% python3 -q
>>> import numpy as np
>>> import numpy.linalg as la
>>> np.set_printoptions(suppress=True, linewidth=160)
>>> rnd = lambda a: np.round(a, 2) + 0
>>> E = np.array([[0, 2, 2, 3],
...     [2, 0, -2, 3],
...     [3, 0, -2, -1],
...     [-1, -2, 0, -2],
...     [-3, 1, 1, -1],
...     [-1, 3, 2, 3],
...     [2, -1, -1, -3],
...     [-3, 2, -3, -3],
...     [2, 3, 2, 2],
...     [3, 3, 3, 3],
...     [-2, 1, 1, 2],
...     [-1, 3, 1, -2],
...     [-1, -1, 1, -1]])
>>> E[1] = E[0]
>>> E
array([[ 0,  2,  2,  3],
       [ 0,  2,  2,  3],
       [ 3,  0, -2, -1],
       [-1, -2,  0, -2],
       [-3,  1,  1, -1],
       [-1,  3,  2,  3],
       [ 2, -1, -1, -3],
       [-3,  2, -3, -3],
       [ 2,  3,  2,  2],
       [ 3,  3,  3,  3],
       [-2,  1,  1,  2],
       [-1,  3,  1, -2],
       [-1, -1,  1, -1]])
>>> # row 1 repeats row 0
>>> d = la.norm(E[:, None] - E[None], axis=-1)
>>> rnd(la.norm(E, axis=1))
array([4.12, 4.12, 3.74, 3.  , 3.46, 4.8 , 3.87, 5.57, 4.58, 6.  , 3.16, 3.87, 2.  ])
>>> np.unravel_index(d.round(6).argmax(), d.shape)
(np.int64(7), np.int64(9))
>>> rnd(la.norm(E - E.mean(axis=0), axis=1))
array([3.16, 3.16, 4.5 , 4.08, 3.12, 3.64, 4.79, 5.72, 3.55, 5.11, 2.59, 2.99, 2.7 ])
>>> np.flatnonzero(d[5] < d.mean() / 2)
array([0, 1, 5])
>>> d.shape
(13, 13)
>>> J = np.load("sample5.npy")
>>> J
array([[0., 1., 1., 1., 1., 1.],
       [1., 0., 1., 1., 1., 1.],
       [1., 1., 0., 1., 1., 1.],
       [1., 1., 1., 0., 1., 1.],
       [1., 1., 1., 1., 0., 1.],
       [1., 1., 1., 1., 1., 0.]])
>>> # symmetric, so the eigenvalues are real
>>> T = np.stack([J, 3 * J, J[::-1]])
>>> T.shape
(3, 6, 6)
>>> la.matrix_rank(T.reshape(3, -1))
np.int64(2)
>>> (T @ J.T).shape
(3, 6, 6)
>>> rng = np.random.default_rng(731)
>>> labels = rng.permutation(6)
>>> labels
array([1, 0, 2, 3, 5, 4])
>>> A2 = J[labels][:, labels]
>>> rnd(np.sort(np.abs(la.eigvals(A2))))
array([1., 1., 1., 1., 1., 5.])
>>> rnd(la.det(A2)), rnd(la.det(J[labels]))
(np.float64(-5.0), np.float64(-5.0))
>>> mat = np.load("m.npy")
>>> mat
array([[ 38, -10,   8, -14,   3, -12,  -1, -12],
       [-10,  32,   8,   6,  -7,  11,  14,  -4],
       [  8,   8,  29,  -3, -10,   6,   2,   6],
       [-14,   6,  -3,  29, -22,   5,  13,   4],
       [  3,  -7, -10, -22,  42,   0, -33,  12],
       [-12,  11,   6,   5,   0,  50,  15,  12],
       [ -1,  14,   2,  13, -33,  15,  58, -12],
       [-12,  -4,   6,   4,  12,  12, -12,  35]])
>>> # symmetric
>>> t = np.radians(36)
>>> r_ = np.eye(8)
>>> r_[4, 4] = r_[0, 0] = np.cos(t)
>>> r_[4, 0], r_[0, 4] = -np.sin(t), np.sin(t)
>>> rnd(r_)
array([[ 0.81,  0.  ,  0.  ,  0.  ,  0.59,  0.  ,  0.  ,  0.  ],
       [ 0.  ,  1.  ,  0.  ,  0.  ,  0.  ,  0.  ,  0.  ,  0.  ],
       [ 0.  ,  0.  ,  1.  ,  0.  ,  0.  ,  0.  ,  0.  ,  0.  ],
       [ 0.  ,  0.  ,  0.  ,  1.  ,  0.  ,  0.  ,  0.  ,  0.  ],
       [-0.59,  0.  ,  0.  ,  0.  ,  0.81,  0.  ,  0.  ,  0.  ],
       [ 0.  ,  0.  ,  0.  ,  0.  ,  0.  ,  1.  ,  0.  ,  0.  ],
       [ 0.  ,  0.  ,  0.  ,  0.  ,  0.  ,  0.  ,  1.  ,  0.  ],
       [ 0.  ,  0.  ,  0.  ,  0.  ,  0.  ,  0.  ,  0.  ,  1.  ]])
>>> A2 = mat @ r_.T
>>> rnd(la.svd(mat, compute_uv=False)), rnd(la.svd(A2, compute_uv=False))
(array([105.81,  69.67,  45.43,  34.28,  29.2 ,  16.06,  11.56,   0.99]), array([105.81,  69.67,  45.43,  34.28,  29.2 ,  16.06,  11.56,   0.99]))
>>> rnd(la.det(r_)), rnd(np.trace(r_))
(np.float64(1.0), np.float64(7.62))
>>> np.allclose(la.norm(mat, axis=1), la.norm(A2, axis=1))
True
>>> K = np.load("dump.npy")
>>> K
array([[   1,   -1,    1,   -1],
       [   1,    0,    0,    0],
       [   1,    1,    1,    1],
       [   1,    2,    4,    8],
       [   1,    3,    9,   27],
       [   1,    4,   16,   64],
       [   1,    5,   25,  125],
       [   1,    6,   36,  216],
       [   1,    7,   49,  343],
       [   1,    8,   64,  512],
       [   1,    9,   81,  729],
       [   1,   10,  100, 1000],
       [   1,   11,  121, 1331],
       [   1,   12,  144, 1728]])
>>> Uu, s, vt = la.svd(K)
>>> rnd(s)
array([2606.83,   41.73,    2.97,    1.76])
>>> A2 = Uu[:, :1] @ np.diag(s[:1]) @ vt[:1]
>>> rnd(la.norm(K - A2, 2)), rnd(s[1])
(np.float64(41.73), np.float64(41.73))
>>> la.matrix_rank(K, rtol=0.05)
np.int64(1)
>>> la.matrix_rank(A2)
np.int64(1)
>>> feats = np.load("data.npy")
>>> rnd(feats)
array([[0.33, 0.  , 0.  , 0.33, 0.  , 0.33],
       [0.33, 0.33, 0.  , 0.  , 0.33, 0.  ],
       [0.25, 0.  , 0.5 , 0.25, 0.  , 0.  ],
       [0.  , 0.  , 0.  , 1.  , 0.  , 0.  ],
       [0.  , 0.  , 0.  , 0.  , 0.5 , 0.5 ],
       [0.  , 0.  , 0.25, 0.25, 0.  , 0.5 ]])
>>> # row-stochastic, so 1 is an eigenvalue
>>> A2 = la.inv(feats)
>>> rnd(A2)
array([[ 2.4,  0. ,  0.8, -0.6,  0. , -1.6],
       [-1.8,  3. , -1.6,  0.2, -2. ,  3.2],
       [-1.2,  0. ,  1.6, -0.2,  0. ,  0.8],
       [ 0. ,  0. ,  0. ,  1. ,  0. ,  0. ],
       [-0.6,  0. ,  0.8,  0.4,  2. , -1.6],
       [ 0.6,  0. , -0.8, -0.4,  0. ,  1.6]])
>>> rnd(la.cond(feats))
np.float64(7.34)
>>> np.allclose(A2, feats.T)
False
>>> rnd(la.det(feats) * la.det(A2))
np.float64(1.0)
>>> (np.abs(A2) > 1e-9).astype(int)
array([[1, 0, 1, 1, 0, 1],
       [1, 1, 1, 1, 1, 1],
       [1, 0, 1, 1, 0, 1],
       [0, 0, 0, 1, 0, 0],
       [1, 0, 1, 1, 1, 1],
       [1, 0, 1, 1, 0, 1]])
>>> f = np.array([6, -3, 6, 6, -1, 4])
>>> A2 = feats + np.outer(f, np.eye(6)[2])
>>> rnd(la.det(A2) / la.det(feats)), rnd(1 + la.solve(feats, f)[2])
(np.float64(5.4), np.float64(5.4))
>>> rnd(A2)
array([[ 0.33,  0.  ,  6.  ,  0.33,  0.  ,  0.33],
       [ 0.33,  0.33, -3.  ,  0.  ,  0.33,  0.  ],
       [ 0.25,  0.  ,  6.5 ,  0.25,  0.  ,  0.  ],
       [ 0.  ,  0.  ,  6.  ,  1.  ,  0.  ,  0.  ],
       [ 0.  ,  0.  , -1.  ,  0.  ,  0.5 ,  0.5 ],
       [ 0.  ,  0.  ,  4.25,  0.25,  0.  ,  0.5 ]])
>>> la.matrix_rank(la.inv(A2) - la.inv(feats), tol=1e-8)
np.int64(1)
>>> X = np.array([[0, 2, -1, 2, 2, -2, -2],
...     [0, 2, 0, -2, -1, 2, 0],
...     [0, -2, -2, 0, 1, 1, 0],
...     [1, -2, -2, -2, 1, -2, 1],
...     [0, -1, -1, 2, 2, 2, 0],
...     [2, 0, 2, 2, 1, -2, 0],
...     [2, 0, 1, 1, -2, 2, -2],
...     [-1, 1, -2, -2, 1, 0, 1]])
>>> X[:, 2] = -1 * X[:, 0]
>>> X
array([[ 0,  2,  0,  2,  2, -2, -2],
       [ 0,  2,  0, -2, -1,  2,  0],
       [ 0, -2,  0,  0,  1,  1,  0],
       [ 1, -2, -1, -2,  1, -2,  1],
       [ 0, -1,  0,  2,  2,  2,  0],
       [ 2,  0, -2,  2,  1, -2,  0],
       [ 2,  0, -2,  1, -2,  2, -2],
       [-1,  1,  1, -2,  1,  0,  1]])
>>> T = np.stack([X, -2 * X, X[::-1]])
>>> rnd(la.norm(T, axis=(1, 2)))
array([10.72, 21.45, 10.72])
>>> la.matrix_rank(T)
array([6, 6, 6])
>>> T.shape
(3, 8, 7)
>>> (T @ X.T).shape
(3, 8, 8)
>>> data = np.load("x.npy")
>>> data
array([[1, 1, 2, 0, 0, 1, 0, 0, 3, 3, 1, 0, 2, 2],
       [1, 3, 1, 1, 3, 1, 0, 3, 0, 1, 1, 0, 3, 1],
       [0, 3, 2, 3, 2, 0, 3, 0, 3, 3, 1, 2, 3, 2],
       [1, 3, 3, 3, 3, 2, 0, 1, 2, 1, 3, 3, 1, 3],
       [2, 2, 3, 1, 1, 0, 3, 0, 3, 3, 2, 3, 1, 3],
       [1, 2, 3, 2, 1, 0, 1, 3, 0, 2, 1, 1, 1, 0],
       [2, 2, 1, 2, 2, 3, 3, 1, 1, 2, 1, 3, 3, 0],
       [1, 1, 2, 3, 0, 0, 3, 0, 3, 0, 0, 3, 1, 1],
       [2, 0, 0, 0, 3, 2, 1, 1, 0, 0, 0, 1, 0, 2],
       [1, 2, 1, 0, 2, 0, 0, 3, 0, 1, 0, 2, 3, 3],
       [1, 1, 2, 1, 1, 2, 0, 0, 1, 3, 0, 2, 0, 2],
       [0, 2, 2, 3, 2, 2, 2, 2, 2, 3, 2, 2, 1, 3],
       [1, 2, 2, 1, 2, 1, 2, 2, 2, 1, 0, 0, 3, 3],
       [0, 0, 2, 1, 2, 3, 2, 1, 2, 1, 2, 1, 3, 0]])
>>> A2 = data[0, 0] * data[1:] - np.outer(data[1:, 0], data[0])
>>> A2
array([[ 0,  2, -1,  1,  3,  0,  0,  3, -3, -2,  0,  0,  1, -1],
       [ 0,  3,  2,  3,  2,  0,  3,  0,  3,  3,  1,  2,  3,  2],
       [ 0,  2,  1,  3,  3,  1,  0,  1, -1, -2,  2,  3, -1,  1],
       [ 0,  0, -1,  1,  1, -2,  3,  0, -3, -3,  0,  3, -3, -1],
       [ 0,  1,  1,  2,  1, -1,  1,  3, -3, -1,  0,  1, -1, -2],
       [ 0,  0, -3,  2,  2,  1,  3,  1, -5, -4, -1,  3, -1, -4],
       [ 0,  0,  0,  3,  0, -1,  3,  0,  0, -3, -1,  3, -1, -1],
       [ 0, -2, -4,  0,  3,  0,  1,  1, -6, -6, -2,  1, -4, -2],
       [ 0,  1, -1,  0,  2, -1,  0,  3, -3, -2, -1,  2,  1,  1],
       [ 0,  0,  0,  1,  1,  1,  0,  0, -2,  0, -1,  2, -2,  0],
       [ 0,  2,  2,  3,  2,  2,  2,  2,  2,  3,  2,  2,  1,  3],
       [ 0,  1,  0,  1,  2,  0,  2,  2, -1, -2, -1,  0,  1,  1],
       [ 0,  0,  2,  1,  2,  3,  2,  1,  2,  1,  2,  1,  3,  0]])
>>> np.flatnonzero(~A2.round(6).any(axis=1))
array([], dtype=int64)
>>> la.matrix_rank(A2), la.matrix_rank(data)
(np.int64(13), np.int64(14))
